$ python -q
>>> import numpy as np
>>> np.set_printoptions(precision=2, suppress=True, linewidth=200, legacy="1.25")
>>> X = np.load("m.npy")
>>> X
array([[-2,  1,  4, -2,  1,  4,  2,  0, -3,  4, -5],
       [-5,  3, -4, -2, -5, -4,  3,  4, -3, -2,  1],
       [-5,  2, -5, -1,  2,  2, -5, -5,  2,  4,  0],
       [-1,  2,  0,  4,  0, -2,  2,  3,  1,  5,  1],
       [-3, -3,  5,  5,  1, -5, -1,  3, -4,  3, -2],
       [-4, -3,  4,  0,  1,  2, -1, -2,  5, -4,  1],
       [-3,  2,  1, -5,  4, -4, -2, -3,  1,  0,  0],
       [-3, -1,  2, -4, -4, -2, -2,  0,  0,  5, -3],
       [ 0,  3, -2,  1, -2,  2,  3, -4, -1,  5,  5],
       [-2,  0, -4, -3, -3,  2,  5, -5, -3,  0, -4],
       [-3,  4,  0, -5, -4,  5,  1,  0,  2, -5, -3]])
>>> np.linalg.determinant(X)
Traceback (most recent call last):
  File "<python-input-4>", line 1, in <module>
    np.linalg.determinant(X)
    ^^^^^^^^^^^^^^^^^^^^^
AttributeError: module 'numpy.linalg' has no attribute 'determinant'
>>> (X + X.T) / 2
array([[-2. , -2. , -0.5, -1.5, -1. ,  0. , -0.5, -1.5, -1.5,  1. , -4. ],
       [-2. ,  3. , -1. ,  0. , -4. , -3.5,  2.5,  1.5,  0. , -1. ,  2.5],
       [-0.5, -1. , -5. , -0.5,  3.5,  3. , -2. , -1.5,  0. ,  0. ,  0. ],
       [-1.5,  0. , -0.5,  4. ,  2.5, -1. , -1.5, -0.5,  1. ,  1. , -2. ],
       [-1. , -4. ,  3.5,  2.5,  1. , -2. ,  1.5, -0.5, -3. ,  0. , -3. ],
       [ 0. , -3.5,  3. , -1. , -2. ,  2. , -2.5, -2. ,  3.5, -1. ,  3. ],
       [-0.5,  2.5, -2. , -1.5,  1.5, -2.5, -2. , -2.5,  2. ,  2.5,  0.5],
       [-1.5,  1.5, -1.5, -0.5, -0.5, -2. , -2.5,  0. , -2. ,  0. , -1.5],
       [-1.5,  0. ,  0. ,  1. , -3. ,  3.5,  2. , -2. , -1. ,  1. ,  3.5],
       [ 1. , -1. ,  0. ,  1. ,  0. , -1. ,  2.5,  0. ,  1. ,  0. , -4.5],
       [-4. ,  2.5,  0. , -2. , -3. ,  3. ,  0.5, -1.5,  3.5, -4.5, -3. ]])
>>> np.sort(np.abs(np.linalg.eigvals(X)))
array([ 4.76,  5.51,  7.81,  7.81,  8.1 ,  8.1 ,  8.16,  8.16,  9.77, 10.01, 10.01])
>>> E = np.loadtxt("a.csv", delimiter=",")
>>> E
array([[  2.32,   3.8 ,  13.53,   0.46,  13.28,  -6.83,  12.11],
       [ -4.07, -16.89,   3.2 ,  25.99,   8.45, -17.62, -18.26],
       [ 10.8 ,  13.44,   3.48, -19.66,  -1.76,  23.91,   3.17],
       [  4.9 ,  24.1 ,   2.4 , -28.7 ,  -5.81,  18.54,  33.19],
       [  2.44,   0.13,   6.15,   3.22,   4.5 ,  -0.04,  -1.22],
       [ 10.58,  13.57,   6.14, -15.56,  -5.31,  23.47,   1.68],
       [  5.5 ,  12.06,  12.96,  -7.43,   1.54,   6.84,  13.91],
       [-11.46, -13.57,  -9.72,  21.34,  -3.42, -18.24,  -4.93],
       [ 11.19,   9.97,   1.57, -14.75,  -6.18,  26.4 ,  -7.26],
       [  6.85,   0.83,   3.86,  -4.61,   8.1 ,   8.24,  -6.65],
       [ 12.74,  19.1 ,   5.22, -28.39,   0.85,  27.3 ,  11.9 ],
       [  0.68,  -8.3 ,  -6.51,  10.91,  -8.03,   6.2 , -22.49],
       [ -3.37,  -7.46, -12.35,   4.39,  -1.85,  -0.31,  -8.79],
       [  3.83,   6.62,  -4.5 , -10.32,  -6.41,  15.09,   0.96]])
>>> Xc = E - E.mean(axis=0)
>>> evecs = np.linalg.svd(Xc)[2][:5]
>>> M2 = Xc - Xc @ evecs.T @ evecs
>>> np.linalg.norm(M2, axis=1).round(6).argmax()
0
>>> np.round(M2.std(axis=0), 2) + 0
array([0., 0., 0., 0., 0., 0., 0.])
